% python3 -q
>>> import numpy as np
>>> np.set_printoptions(suppress=True, linewidth=160)
>>> M = np.load("layer9.npy")
>>> M
array([[  8,   4, -10,  -5],
       [  4,   0,  -5,   0],
       [  2,   1,   2,   1],
       [  1,   0,   1,   0]])
>>> rng = np.random.default_rng(71)
>>> labels = rng.permutation(4)
>>> labels
array([2, 1, 0, 3])
>>> out = M[labels][:, labels]
>>> out
array([[  2,   1,   2,   1],
       [ -5,   0,   4,   0],
       [-10,   4,   8,  -5],
       [  1,   0,   1,   0]])
>>> round(float(np.linalg.det(out)), 1), round(float(np.linalg.det(M[labels])), 1)
(81.0, -81.0)
>>> np.allclose(out, M)
False
>>> W1 = np.array([[-3, 4, 0], [0, 2, -2], [1, -4, 1], [-1, 1, -1]])
>>> beta = np.array([-3, 3, -2])
>>> H = np.maximum(M @ W1 + beta, 0)
>>> np.linalg.matrix_rank(H)
np.int64(1)
>>> H
array([[ 0, 78,  0],
       [ 0, 39,  0],
       [ 0,  6,  0],
       [ 0,  3,  0]])
>>> basis = np.array([[1, 1], [1, -1], [2, 0]])
>>> (H @ basis).round(6).argmax(axis=1)
array([0, 0, 0, 0])
>>> np.abs(np.diag(np.linalg.qr(H)[1])) > 1e-9
array([False,  True, False])
>>> np.round(H @ np.linalg.pinv(H) @ H, 1)
array([[ 0., 78.,  0.],
       [ 0., 39.,  0.],
       [ 0.,  6.,  0.],
       [ 0.,  3.,  0.]])
>>> np.unique(H.round(6), axis=0).shape
(4, 3)
>>> K = np.load("block3.npy")
>>> K
array([[ 0,  1,  0,  2,  2],
       [ 2,  1,  2,  2,  3],
       [ 3,  3,  4,  3,  3],
       [ 3,  3,  4,  3,  5],
       [ 4,  3,  5,  3,  6],
       [ 6,  4,  5,  5,  6],
       [ 7,  5,  5,  6,  8],
       [ 8,  5,  7,  6, 10],
       [10,  5,  8,  6, 12],
       [11,  6,  8,  8, 13],
       [12,  7,  9,  8, 14],
       [13,  9,  9,  8, 14],
       [15, 10, 10, 10, 14],
       [15, 11, 11, 11, 14],
       [17, 11, 13, 12, 14],
       [17, 11, 13, 12, 16],
       [18, 13, 15, 14, 18],
       [19, 14, 17, 14, 19],
       [21, 16, 19, 16, 21]])
>>> cen = (K - K.mean(axis=0)) / K.std(axis=0)
>>> np.round(cen.std(axis=0), 1)
array([1., 1., 1., 1., 1.])
>>> beta = np.linalg.lstsq(np.delete(cen, 1, axis=1), cen[:, 1])[0]
>>> beta.round(1)
array([ 0.3,  0.3,  0.6, -0.2])
>>> round(float(1 - np.var(cen[:, 1] - np.delete(cen, 1, axis=1) @ beta)), 1)
1.0
>>> round(float(np.linalg.det(M[::-1])), 1)
81.0
>>> np.einsum("ij,ji->", M, M)
np.int64(42)
>>> proj = K @ np.linalg.solve(K.T @ K, K.T)
>>> np.round(np.diag(proj), 1)
array([0.5, 0.1, 0.1, 0.2, 0.2, 0.1, 0.2, 0.1, 0.4, 0.3, 0.2, 0.6, 0.3, 0.2, 0.5, 0.2, 0.2, 0.3, 0.4])
>>> np.round(np.linalg.eigvalsh(proj), 1) + 0
array([0., 0., 0., 0., 0., 0., 0., 0., 0., 0., 0., 0., 0., 0., 1., 1., 1., 1., 1.])
>>> np.allclose(proj @ proj, proj)
True
>>> u = np.array([2, -5, 3, 1])
>>> out = M + np.outer(u, np.eye(4)[0])
>>> np.linalg.matrix_rank(np.linalg.inv(out) - np.linalg.inv(M), tol=1e-8)
np.int64(1)
>>> round(np.linalg.det(out) / np.linalg.det(M), 1), round(float(1 + np.linalg.solve(M, u)[0]), 1)
(np.float64(1.0), 1.0)
>>> D = np.linalg.norm(K[:, None] - K[None], axis=-1)
>>> D[:5, :5].round(1)
array([[0. , 3. , 5.6, 6.2, 7.9],
       [3. , 0. , 3.2, 3.7, 5.2],
       [5.6, 3.2, 0. , 2. , 3.3],
       [6.2, 3.7, 2. , 0. , 1.7],
       [7.9, 5.2, 3.3, 1.7, 0. ]])
>>> (D + 1e9 * np.eye(19)).round(6).argmin(axis=1)
array([ 1,  0,  3,  4,  3,  6,  5,  6,  9, 10,  9, 10, 13, 12, 15, 14, 17, 16, 17])
>>> D[2].round(6).argsort(kind="stable")[:4]
array([2, 3, 1, 4])
>>> np.unravel_index(D.round(6).argmax(), D.shape)
(np.int64(0), np.int64(18))
>>> E = np.load("mat.npy")
>>> E
array([[-2, -1, -2, -2, -1, -1, -1, -2],
       [-1, -1,  1, -2,  2,  2,  0, -1],
       [ 0, -1,  1, -2, -2, -1, -1,  1],
       [ 0, -1,  1, -2, -2, -1, -1,  1],
       [ 0,  1,  0, -1, -1,  0,  0,  0]])
>>> # rows 2 and 3 are equal
>>> Uu, s, Vh = np.linalg.svd(E)
>>> np.argmax(s[:-1] / (s[1:] + 1e-6)) + 1
np.int64(4)
>>> out = Uu[:, :4] @ np.diag(s[:4]) @ Vh[:4]
>>> np.linalg.matrix_rank(E, rtol=0.05)
np.int64(4)
>>> mat = np.load("w.npy")
>>> mat
array([[ 5,  5,  5,  5,  5,  5,  5,  5],
       [ 5, 10, 10, 10, 10, 10, 10, 10],
       [ 5, 10, 15, 15, 15, 15, 15, 15],
       [ 5, 10, 15, 20, 20, 20, 20, 20],
       [ 5, 10, 15, 20, 25, 25, 25, 25],
       [ 5, 10, 15, 20, 25, 30, 30, 30],
       [ 5, 10, 15, 20, 25, 30, 35, 35],
       [ 5, 10, 15, 20, 25, 30, 35, 40]])
>>> # symmetric, so the eigenvalues are real
>>> theta = np.radians(45)
>>> r_ = np.eye(8)
>>> r_[2, 2] = r_[0, 0] = np.cos(theta)
>>> r_[2, 0], r_[0, 2] = -np.sin(theta), np.sin(theta)
>>> r_.round(1)
array([[ 0.7,  0. ,  0.7,  0. ,  0. ,  0. ,  0. ,  0. ],
       [ 0. ,  1. ,  0. ,  0. ,  0. ,  0. ,  0. ,  0. ],
       [-0.7,  0. ,  0.7,  0. ,  0. ,  0. ,  0. ,  0. ],
       [ 0. ,  0. ,  0. ,  1. ,  0. ,  0. ,  0. ,  0. ],
       [ 0. ,  0. ,  0. ,  0. ,  1. ,  0. ,  0. ,  0. ],
       [ 0. ,  0. ,  0. ,  0. ,  0. ,  1. ,  0. ,  0. ],
       [ 0. ,  0. ,  0. ,  0. ,  0. ,  0. ,  1. ,  0. ],
       [ 0. ,  0. ,  0. ,  0. ,  0. ,  0. ,  0. ,  1. ]])
>>> out = mat @ r_.T
>>> np.allclose(mat @ mat.T, out @ out.T)
True
>>> np.round(np.linalg.det(r_), 1), round(np.trace(r_), 1)
(np.float64(1.0), np.float64(7.4))
>>> vals, evecs = np.linalg.eigh(mat)
>>> np.round(evecs.T @ evecs, 1) + 0
array([[1., 0., 0., 0., 0., 0., 0., 0.],
       [0., 1., 0., 0., 0., 0., 0., 0.],
       [0., 0., 1., 0., 0., 0., 0., 0.],
       [0., 0., 0., 1., 0., 0., 0., 0.],
       [0., 0., 0., 0., 1., 0., 0., 0.],
       [0., 0., 0., 0., 0., 1., 0., 0.],
       [0., 0., 0., 0., 0., 0., 1., 0.],
       [0., 0., 0., 0., 0., 0., 0., 1.]])
>>> (vals > 1e-8).sum(), (vals < -1e-8).sum()
(np.int64(8), np.int64(0))
>>> np.abs(evecs[:, -1]).round(6).argmax()
np.int64(7)
>>> np.round(evecs @ np.diag(vals) @ evecs.T, 1)
array([[ 5.,  5.,  5.,  5.,  5.,  5.,  5.,  5.],
       [ 5., 10., 10., 10., 10., 10., 10., 10.],
       [ 5., 10., 15., 15., 15., 15., 15., 15.],
       [ 5., 10., 15., 20., 20., 20., 20., 20.],
       [ 5., 10., 15., 20., 25., 25., 25., 25.],
       [ 5., 10., 15., 20., 25., 30., 30., 30.],
       [ 5., 10., 15., 20., 25., 30., 35., 35.],
       [ 5., 10., 15., 20., 25., 30., 35., 40.]])
>>> np.unique(vals.round(6) + 0, return_counts=True)[1]
array([1, 1, 1, 1, 1, 1, 1, 1])
>>> vals.round(1)
array([  1.3,   1.4,   1.7,   2.3,   3.4,   6.3,  16.7, 146.8])
>>> np.round(np.linalg.eigvalsh(mat + 4 * np.eye(8)), 1)
array([  5.3,   5.4,   5.7,   6.3,   7.4,  10.3,  20.7, 150.8])
>>> np.round(np.abs(evecs[:, -1]), 1)
array([0.1, 0.2, 0.3, 0.3, 0.4, 0.4, 0.5, 0.5])
>>> np.linalg.norm(mat, axis=1).argmax()
np.int64(7)
>>> mat[7] @ mat[2]
np.int64(2600)
>>> low = np.linalg.cholesky(mat)
>>> np.round(mat / np.sqrt(np.outer(np.diag(mat), np.diag(mat))), 1)
array([[1. , 0.7, 0.6, 0.5, 0.4, 0.4, 0.4, 0.4],
       [0.7, 1. , 0.8, 0.7, 0.6, 0.6, 0.5, 0.5],
       [0.6, 0.8, 1. , 0.9, 0.8, 0.7, 0.7, 0.6],
       [0.5, 0.7, 0.9, 1. , 0.9, 0.8, 0.8, 0.7],
       [0.4, 0.6, 0.8, 0.9, 1. , 0.9, 0.8, 0.8],
       [0.4, 0.6, 0.7, 0.8, 0.9, 1. , 0.9, 0.9],
       [0.4, 0.5, 0.7, 0.8, 0.8, 0.9, 1. , 0.9],
       [0.4, 0.5, 0.6, 0.7, 0.8, 0.9, 0.9, 1. ]])
>>> np.round(low @ low.T, 1)
array([[ 5.,  5.,  5.,  5.,  5.,  5.,  5.,  5.],
       [ 5., 10., 10., 10., 10., 10., 10., 10.],
       [ 5., 10., 15., 15., 15., 15., 15., 15.],
       [ 5., 10., 15., 20., 20., 20., 20., 20.],
       [ 5., 10., 15., 20., 25., 25., 25., 25.],
       [ 5., 10., 15., 20., 25., 30., 30., 30.],
       [ 5., 10., 15., 20., 25., 30., 35., 35.],
       [ 5., 10., 15., 20., 25., 30., 35., 40.]])
>>> round(np.prod(np.diag(low)) ** 2, 1), round(float(np.linalg.det(mat)), 1)
(np.float64(390625.0), 390625.0)
>>> low.round(1)
array([[2.2, 0. , 0. , 0. , 0. , 0. , 0. , 0. ],
       [2.2, 2.2, 0. , 0. , 0. , 0. , 0. , 0. ],
       [2.2, 2.2, 2.2, 0. , 0. , 0. , 0. , 0. ],
       [2.2, 2.2, 2.2, 2.2, 0. , 0. , 0. , 0. ],
       [2.2, 2.2, 2.2, 2.2, 2.2, 0. , 0. , 0. ],
       [2.2, 2.2, 2.2, 2.2, 2.2, 2.2, 0. , 0. ],
       [2.2, 2.2, 2.2, 2.2, 2.2, 2.2, 2.2, 0. ],
       [2.2, 2.2, 2.2, 2.2, 2.2, 2.2, 2.2, 2.2]])
